$ python -q
>>> import numpy as np
>>> np.set_printoptions(suppress=True, linewidth=140)
>>> F = np.array([[-4, -8, 0, 0, 0, 0],
...     [-9, 2, 0, 0, 0, 0],
...     [-3, 1, 0, 0, 0, 0],
...     [0, 0, -4, -8, 0, 0],
...     [0, 0, -9, 2, 0, 0],
...     [0, 0, -3, 1, 0, 0],
...     [0, 0, 0, 0, -4, -8],
...     [0, 0, 0, 0, -9, 2],
...     [0, 0, 0, 0, -3, 1]])
>>> rng = np.random.default_rng(63)
>>> B = F + rng.integers(-2, 3, (9, 3)) @ rng.integers(-2, 3, (3, 6))
>>> print(B)
[[ -6  -6  -2   4   4   0]
 [ -9   2  -4 -12  -4   0]
 [ -2   0   1  -2  -2   0]
 [  3  -5  -3 -12  -2  -2]
 [  3  -3  -4   2  -4   0]
 [  1  -1   0   5   0   0]
 [  2  -6  -2   0   0 -12]
 [  0   2   4   4 -11   4]
 [  0   1   4   8  -2   2]]
>>> print(np.linalg.matrix_rank(B - F, tol=1e-8))
3
>>> vec = np.array([2, 0, 1, 1, 1, 3])
>>> y = F @ vec
>>> print(np.round(np.linalg.lstsq(F, y)[0], 3) + 0)
[2. 0. 1. 1. 1. 3.]
>>> y = y + 0.02 * rng.normal(size=9)
>>> print(y.round(3))
[ -8.005 -17.997  -5.993 -11.979  -7.011  -1.965 -27.978  -2.985   0.017]
>>> beta, *_ = np.linalg.lstsq(F, y)
>>> print(round(float(np.linalg.norm(y - F @ beta)), 3))
0.04
>>> print(np.round(F.T @ (y - F @ beta), 3) + 0)
[0. 0. 0. 0. 0. 0.]
>>> print(beta.round(3))
[2.    0.001 0.999 0.998 0.998 2.999]
>>> P = F @ np.linalg.solve(F.T @ F, F.T)
>>> print(np.round(np.diag(P), 3))
[0.999 0.891 0.11  0.999 0.891 0.11  0.999 0.891 0.11 ]
>>> m1 = np.load("sample3.npy")
>>> print(m1)
[[ 1  1 -1 -1  1  1 -1 -1]
 [ 1 -1  1 -1 -1  1 -1  1]
 [ 1  1  1  1 -1 -1 -1 -1]
 [ 1  1 -1 -1 -1 -1  1  1]
 [ 1 -1  1 -1  1 -1  1 -1]
 [ 1 -1 -1  1  1 -1 -1  1]
 [ 1 -1 -1  1 -1  1  1 -1]
 [ 1  1  1  1  1  1  1  1]]
>>> w1 = np.array([[1, 1, 0, -3, -2],
...     [0, -1, -3, 3, -3],
...     [-2, 1, -1, 3, -2],
...     [0, -3, 1, -1, 3],
...     [-3, 2, 3, -3, 0],
...     [0, 2, 3, 3, -2],
...     [-3, 0, -3, -1, 3],
...     [-2, 1, -3, 2, 0]])
>>> beta = np.array([-6, -1, -4, 3, 8])
>>> H = np.maximum(m1 @ w1 + beta, 0)
>>> print(H)
[[ 0  4  5  0  0]
 [ 0  6  0 10  0]
 [ 1  0  0  4  3]
 [ 0  0  0  2  7]
 [ 0  4  0  0  9]
 [ 0  0  1  0 13]
 [ 0  0  1  0 15]
 [ 0  2  0  6  5]]
>>> print((H > 0).mean(axis=0))
[0.125 0.5   0.375 0.5   0.75 ]
>>> Z = np.array([[-4, 4], [0, 9], [-6, -3], [3, -8], [9, -3]])
>>> print(H @ Z)
[[-30  21]
 [ 30 -26]
 [ 35 -37]
 [ 69 -37]
 [ 81   9]
 [111 -42]
 [129 -48]
 [ 63 -45]]
>>> print((H @ Z).round(6).argmax(axis=1))
[1 0 0 0 0 0 0 0]
>>> print(w1 @ Z)
[[-31  43]
 [  0 -15]
 [  5 -14]
 [ 18 -31]
 [-15  21]
 [-27  -9]
 [ 54  -4]
 [ 32  -6]]
>>> B = F[0, 0] * F[1:] - np.outer(F[1:, 0], F[0])
>>> print(B)
[[  0 -80   0   0   0   0]
 [  0 -28   0   0   0   0]
 [  0   0  16  32   0   0]
 [  0   0  36  -8   0   0]
 [  0   0  12  -4   0   0]
 [  0   0   0   0  16  32]
 [  0   0   0   0  36  -8]
 [  0   0   0   0  12  -4]]
>>> print(F[:, 0] / F[0, 0])
[ 1.    2.25  0.75 -0.   -0.   -0.   -0.   -0.   -0.  ]
>>> print(np.linalg.matrix_rank(B), np.linalg.matrix_rank(F))
5 6
>>> u = np.array([-1, -2, 0, 3, 3, -3, -2])
>>> data = np.array([np.roll(u, i) for i in range(7)])
>>> print(data)
[[-1 -2  0  3  3 -3 -2]
 [-2 -1 -2  0  3  3 -3]
 [-3 -2 -1 -2  0  3  3]
 [ 3 -3 -2 -1 -2  0  3]
 [ 3  3 -3 -2 -1 -2  0]
 [ 0  3  3 -3 -2 -1 -2]
 [-2  0  3  3 -3 -2 -1]]
>>> u, g = data[4], data[1]
>>> print(u @ u)
36
>>> p = (u @ g) / (u @ u) * u
>>> print(np.linalg.matrix_rank(np.outer(u, g)))
1
>>> print(p.round(3))
[-1.    -1.     1.     0.667  0.333  0.667 -0.   ]
